% python3 -q
>>> import numpy as np
>>> np.set_printoptions(precision=3, suppress=True, linewidth=100, floatmode="fixed")
>>> tidy = lambda a: np.round(a, 3) + 0
>>> m1 = np.loadtxt("out13.csv", delimiter=",")
>>> m1
array([[ 0.000,  2.000, -1.000,  0.000],
       [ 0.000,  0.000, -1.000,  2.000],
       [ 0.000,  0.000,  0.000,  2.000],
       [ 0.000,  0.000,  0.000,  0.000]])
>>> def softmax(z):
...     e = np.exp(z - z.max(axis=-1, keepdims=True))
...     return e / e.sum(axis=-1, keepdims=True)
... 
>>> softmax(m1).sum(axis=1)
array([1.000, 1.000, 1.000, 1.000])
>>> softmax(m1[3] + 2)
array([0.250, 0.250, 0.250, 0.250])
>>> softmax(m1[3])
array([0.250, 0.250, 0.250, 0.250])
>>> S = m1 @ m1.T / np.sqrt(4)
>>> softmax(S).round(6).argmax(axis=1)
array([0, 1, 1, 0])
>>> tidy(softmax(S + np.triu(np.full(S.shape, -np.inf), 1)))
array([[1.000, 0.000, 0.000, 0.000],
       [0.119, 0.881, 0.000, 0.000],
       [0.063, 0.468, 0.468, 0.000],
       [0.250, 0.250, 0.250, 0.250]])
>>> r = np.linalg.matrix_rank(m1)
>>> r
np.int64(3)
>>> ns = np.linalg.svd(m1)[2][r:].T
>>> ns.shape
(4, 1)
>>> [int(np.linalg.matrix_rank(np.delete(m1, i, axis=0))) for i in range(4)]
[2, 2, 2, 3]
>>> ns @ ns.T
array([[1.000, 0.000, 0.000, 0.000],
       [0.000, 0.000, 0.000, 0.000],
       [0.000, 0.000, 0.000, 0.000],
       [0.000, 0.000, 0.000, 0.000]])
>>> ns[:, 0] / ns[np.abs(ns[:, 0]).round(6).argmax(), 0]
array([1.000, 0.000, 0.000, 0.000])
>>> tidy(np.trace(np.linalg.pinv(m1) @ m1))
np.float64(3.0)
>>> np.abs(np.diag(np.linalg.qr(m1)[1])) > 1e-9
array([False, False, False, False])
>>> np.unique(m1.round(6), axis=0).shape
(4, 4)
>>> mat = np.loadtxt("case17.csv", delimiter=",")
>>> mat
array([[-10.000,  -1.000,  -7.000],
       [ 16.000,   0.000,  14.000],
       [  2.000,   1.000,  -1.000]])
>>> C2 = mat.T @ mat
>>> np.trace(C2), (mat ** 2).sum()
(np.float64(608.0), np.float64(608.0))
>>> (mat @ mat.T).shape
(3, 3)
>>> tidy(np.linalg.eigvalsh(C2)[::-1])
array([600.797,   7.143,   0.060])
>>> C2
array([[360.000,  12.000, 292.000],
       [ 12.000,   2.000,   6.000],
       [292.000,   6.000, 246.000]])
>>> np.diag(C2)
array([360.000,   2.000, 246.000])
>>> np.linalg.matrix_rank(C2)
np.int64(3)
>>> other = np.array([[-8, -6], [-3, -1]])
>>> C = np.kron(other, mat)
>>> C.shape
(6, 6)
>>> np.linalg.matrix_rank(C)
np.int64(6)
>>> evals, V = np.linalg.eig(mat)
>>> tidy(np.sort(np.linalg.eigvals(np.linalg.inv(mat))))
array([-1.000, -0.500, -0.125])
>>> tidy(evals)
array([-8.000, -1.000, -2.000])
>>> tidy(np.sort(np.linalg.eigvals(mat.T)))
array([-8.000, -2.000, -1.000])
>>> tidy(np.prod(evals))
np.float64(-16.0)
>>> tidy(np.linalg.norm(mat, 2) / np.linalg.norm(mat))
np.float64(0.994)
>>> tidy(np.abs(np.linalg.svd(mat)[2][-1]))
array([0.322, 0.875, 0.361])
>>> [round(float(x), 3) for x in np.linalg.svd(mat, compute_uv=False)[:3]]
[24.511, 2.673, 0.244]
>>> tidy(np.linalg.det(mat))
np.float64(-16.0)
>>> tidy(np.linalg.matrix_power(mat, 3))
array([[-526.000,   -7.000, -511.000],
       [1036.000,    6.000, 1022.000],
       [  14.000,    7.000,   -1.000]])
>>> tidy(np.abs(np.linalg.eigvals(mat)).max())
np.float64(8.0)
>>> mat @ mat
array([[  70.000,    3.000,   63.000],
       [-132.000,   -2.000, -126.000],
       [  -6.000,   -3.000,    1.000]])
>>> (mat - mat.T) / 2
array([[ 0.000, -8.500, -4.500],
       [ 8.500,  0.000,  6.500],
       [ 4.500, -6.500,  0.000]])
>>> (mat + mat.T) / 2
array([[-10.000,   7.500,  -2.500],
       [  7.500,   0.000,   7.500],
       [ -2.500,   7.500,  -1.000]])
>>> tidy(np.sort(np.abs(np.linalg.eigvals(mat))))
array([1.000, 2.000, 8.000])
>>> assert mat == mat.T
Traceback (most recent call last):
  File "<python-input-50>", line 1, in <module>
    assert mat == mat.T
           ^^^^^^^^^^^^
ValueError: The truth value of an array with more than one element is ambiguous. Use a.any() or a.all()
>>> J = np.array([[4, 0, 0, 0, 0],
...     [3, 2, 0, 0, 0],
...     [2, 4, 9, 0, 0],
...     [-1, 4, -6, 3, 0],
...     [9, -4, 2, 4, -9]])
>>> # triangular, det is the product of the diagonal
>>> evals, V = np.linalg.eig(J)
>>> J @ V[:, 0] - evals[0] * V[:, 0]
array([0.000, 0.000, 0.000, 0.000, 0.000])
>>> tidy(np.sort(np.linalg.eigvals(np.linalg.inv(J))))
array([-0.111,  0.111,  0.250,  0.333,  0.500])
>>> tidy(np.sort(np.linalg.eigvals(J.T)))
array([-9.000,  2.000,  3.000,  4.000,  9.000])
>>> u = np.array([8, 6, 3, 3, 4]) + 0.5
>>> W0 = np.eye(5) - 2 * np.outer(u, u) / (u @ u)
>>> tidy(W0)
array([[ 0.093, -0.694, -0.374, -0.374, -0.480],
       [-0.694,  0.469, -0.286, -0.286, -0.367],
       [-0.374, -0.286,  0.846, -0.154, -0.198],
       [-0.374, -0.286, -0.154,  0.846, -0.198],
       [-0.480, -0.367, -0.198, -0.198,  0.746]])
>>> tidy(np.linalg.eigvalsh(W0).min())
np.float64(-1.0)
>>> np.all(np.linalg.eigvalsh(W0) > 0)
np.False_
>>> vec = np.array([0, 0, 0, 1, 1])
>>> target = W0 @ vec
>>> tidy(target)
array([-0.854, -0.653, -0.352,  0.648,  0.548])
>>> tidy(np.linalg.solve(W0.T, W0[1]))
array([0.000, 1.000, 0.000, 0.000, 0.000])
>>> tidy(np.linalg.solve(W0, target + W0[:, 3]))
array([0.000, 0.000, 0.000, 2.000, 1.000])
>>> tidy(np.linalg.solve(W0, target))
array([0.000, 0.000, 0.000, 1.000, 1.000])
>>> other = np.linalg.invert(W0)
Traceback (most recent call last):
  File "<python-input-68>", line 1, in <module>
    other = np.linalg.invert(W0)
            ^^^^^^^^^^^^^^^^
AttributeError: module 'numpy.linalg' has no attribute 'invert'
>>> other = np.linalg.inv(W0)
>>> tidy(np.linalg.det(W0) * other)
array([[-0.093,  0.694,  0.374,  0.374,  0.480],
       [ 0.694, -0.469,  0.286,  0.286,  0.367],
       [ 0.374,  0.286, -0.846,  0.154,  0.198],
       [ 0.374,  0.286,  0.154, -0.846,  0.198],
       [ 0.480,  0.367,  0.198,  0.198, -0.746]])
>>> (np.abs(other) > 1e-9).astype(int)
array([[1, 1, 1, 1, 1],
       [1, 1, 1, 1, 1],
       [1, 1, 1, 1, 1],
       [1, 1, 1, 1, 1],
       [1, 1, 1, 1, 1]])
>>> data = np.loadtxt("a.csv", delimiter=",")
>>> data
array([[-0.923,  0.072, -1.681, -0.406],
       [-0.866, -0.178, -1.558, -0.380],
       [-0.839,  0.092, -2.128,  0.009],
       [-0.720,  0.198, -1.469,  0.250],
       [-1.797,  1.499,  0.277,  0.261],
       [-1.610,  2.263, -0.133, -0.523],
       [-2.133,  2.139,  0.064, -0.070],
       [-1.840,  2.079,  0.322,  0.023],
       [ 0.318, -2.170,  1.529, -2.022],
       [ 0.077, -1.970,  0.658, -1.963],
       [-0.063, -1.932,  1.089, -1.635],
       [-0.113, -1.713,  1.257, -2.002]])
>>> rng = np.random.default_rng(2539)
>>> z = rng.permutation(4)
>>> z
array([2, 0, 1, 3])
>>> other = m1[z][:, z]
>>> tidy(np.sort(np.abs(np.linalg.eigvals(other))))
array([0.000, 0.000, 0.000, 0.000])
>>> tidy(np.linalg.det(other)), tidy(np.linalg.det(m1[z]))
(np.float64(0.0), np.float64(0.0))
>>> np.allclose(other, m1)
False
>>> np.trace(other)
np.float64(0.0)
>>> u = np.array([-2, -3, 2])
>>> K = u[np.abs(np.subtract.outer(np.arange(3), np.arange(3)))]
>>> K
array([[-2, -3,  2],
       [-3, -2, -3],
       [ 2, -3, -2]])
>>> np.linalg.matrix_power(K, 2)
array([[17,  6,  1],
       [ 6, 22,  6],
       [ 1,  6, 17]])
>>> np.allclose(K, K.T)
True
>>> K @ K
array([[17,  6,  1],
       [ 6, 22,  6],
       [ 1,  6, 17]])
>>> tidy(np.abs(np.linalg.eigvals(K)).max())
np.float64(5.359)
>>> np.trace(K)
np.int64(-6)
>>> assert K == K.T
Traceback (most recent call last):
  File "<python-input-90>", line 1, in <module>
    assert K == K.T
           ^^^^^^^^
ValueError: The truth value of an array with more than one element is ambiguous. Use a.any() or a.all()
>>> z = rng.permutation(3)
>>> z
array([2, 1, 0])
>>> other = K[z][:, z]
>>> np.trace(other)
np.int64(-6)
>>> np.diag(other)
array([-2, -2, -2])
>>> other
array([[-2, -3,  2],
       [-3, -2, -3],
       [ 2, -3, -2]])
>>> evals, V = np.linalg.eig(K)
>>> tidy(np.sort(np.linalg.eigvals(np.linalg.inv(K))))
array([-0.250, -0.187,  0.298])
>>> tidy(K @ V[:, 0] - evals[0] * V[:, 0])
array([0.000, 0.000, 0.000])
>>> tidy(evals)
array([ 3.359, -4.000, -5.359])
>>> tidy(np.sort(np.linalg.eigvals(K @ K)))
array([11.282, 16.000, 28.718])
>>> K[3]
Traceback (most recent call last):
  File "<python-input-102>", line 1, in <module>
    K[3]
    ~^^^
IndexError: index 3 is out of bounds for axis 0 with size 3
>>> np.abs(K).max()
np.int64(3)
>>> np.zeros(3, 3)
Traceback (most recent call last):
  File "<python-input-104>", line 1, in <module>
    np.zeros(3, 3)
    ~~~~~~~~^^^^^^
TypeError: Cannot interpret '3' as a data type
>>> K.sum(axis=0)
array([-3, -8, -3])
>>> tidy(np.linalg.svd(K, compute_uv=False))
array([5.359, 4.000, 3.359])
>>> K.sum(axis=1)
array([-3, -8, -3])
